$ python3 -q
>>> import numpy as np
>>> np.set_printoptions(precision=3, suppress=True, linewidth=100, sign=" ")
>>> mat = np.load("mat.npy")
>>> print(mat)
[[ 1.987  4.018  0.003  4.013  4.001  3.985  4.037  7.941  4.023  5.974  3.98   6.008  6.019
   0.02 ]
 [ 5.984 -0.032  2.003  8.021 -0.01   3.988  6.037  1.982  2.013  8.002  5.984  1.986  4.007
   6.013]
 [ 5.028  4.964  0.025  9.031  5.003  7.996  8.038 12.019  4.011 12.011  8.973  8.996  8.007
   1.985]
 [ 8.029  5.969  1.02  13.991  6.011 10.003 11.    14.961  7.014 17.016 12.967 11.982 10.996
   5.001]
 [ 7.992  3.025  2.978  9.008  3.004  7.013 10.003  5.974  5.024 10.986  5.998  4.033 11.042
   6.035]]
>>> left, sig, vt = np.linalg.svd(mat, full_matrices=False)
>>> print(np.round(left.T @ mat @ vt.T, 3) + 0)
[[ 59.549   0.      0.      0.      0.   ]
 [  0.     11.69    0.      0.      0.   ]
 [  0.      0.      5.446   0.      0.   ]
 [  0.      0.      0.      1.632   0.   ]
 [  0.      0.      0.      0.      0.067]]
>>> np.abs(left[:, 0]).round(6).argmax()
np.int64(3)
>>> np.round(vt @ vt.T, 3) + 0
array([[ 1.,  0.,  0.,  0.,  0.],
       [ 0.,  1.,  0.,  0.,  0.],
       [ 0.,  0.,  1.,  0.,  0.],
       [ 0.,  0.,  0.,  1.,  0.],
       [ 0.,  0.,  0.,  0.,  1.]])
>>> left.shape, sig.shape, vt.shape
((5, 5), (5,), (5, 14))
>>> np.cumsum(sig ** 2) / np.sum(sig ** 2)
array([ 0.955,  0.991,  0.999,  1.   ,  1.   ])
>>> np.round(left.T @ left, 3) + 0
array([[ 1.,  0.,  0.,  0.,  0.],
       [ 0.,  1.,  0.,  0.,  0.],
       [ 0.,  0.,  1.,  0.,  0.],
       [ 0.,  0.,  0.,  1.,  0.],
       [ 0.,  0.,  0.,  0.,  1.]])
>>> (sig > 1e-8).sum()
np.int64(5)
>>> arr = np.loadtxt("dump.csv", delimiter=",")
>>> print(arr)
[[ 1.  0.  0.  0.  0.  0.  0.  0.  0.  0.  0.  0.  0.]
 [ 0.  1.  0.  0.  0.  0.  0.  0.  0.  0.  0.  0.  0.]
 [ 2.  3.  1.  0.  0.  0.  0.  0.  0.  0.  0.  0.  0.]
 [-3.  0.  8.  1.  0.  0.  0.  0.  0.  0.  0.  0.  0.]
 [-1.  5. -1. -6.  1.  0.  0.  0.  0.  0.  0.  0.  0.]
 [-4. -8.  2.  0. -5.  1.  0.  0.  0.  0.  0.  0.  0.]
 [-2. -3. -3.  1.  4.  3.  1.  0.  0.  0.  0.  0.  0.]
 [ 1. -8.  4. -1.  6. -5.  0.  1.  0.  0.  0.  0.  0.]
 [ 7. -7.  7. -6.  8. -8. -4.  1.  1.  0.  0.  0.  0.]
 [-2.  6.  3. -5. -5. -2.  4.  1.  0.  1.  0.  0.  0.]
 [-9.  7. -4.  8.  7.  7. -8. -9. -8. -2.  1.  0.  0.]
 [ 3. -2. -4. -1.  5. -2. -7. -9.  9.  4.  6.  1.  0.]
 [-7. -4. -1. -2.  5.  0. -7. -2. -4. -5.  2. -2.  1.]]
>>> left, sig, vt = np.linalg.svd(arr)
>>> print(sig.round(3) + 0)
[ 26.775  23.207  16.802  13.189  10.313   9.165   5.415   3.153   2.842   0.771   0.129   0.019
   0.   ]
>>> other = left[:, :12] @ np.diag(sig[:12]) @ vt[:12]
>>> np.round(np.linalg.norm(arr - other) / np.linalg.norm(arr), 3)
np.float64(0.0)
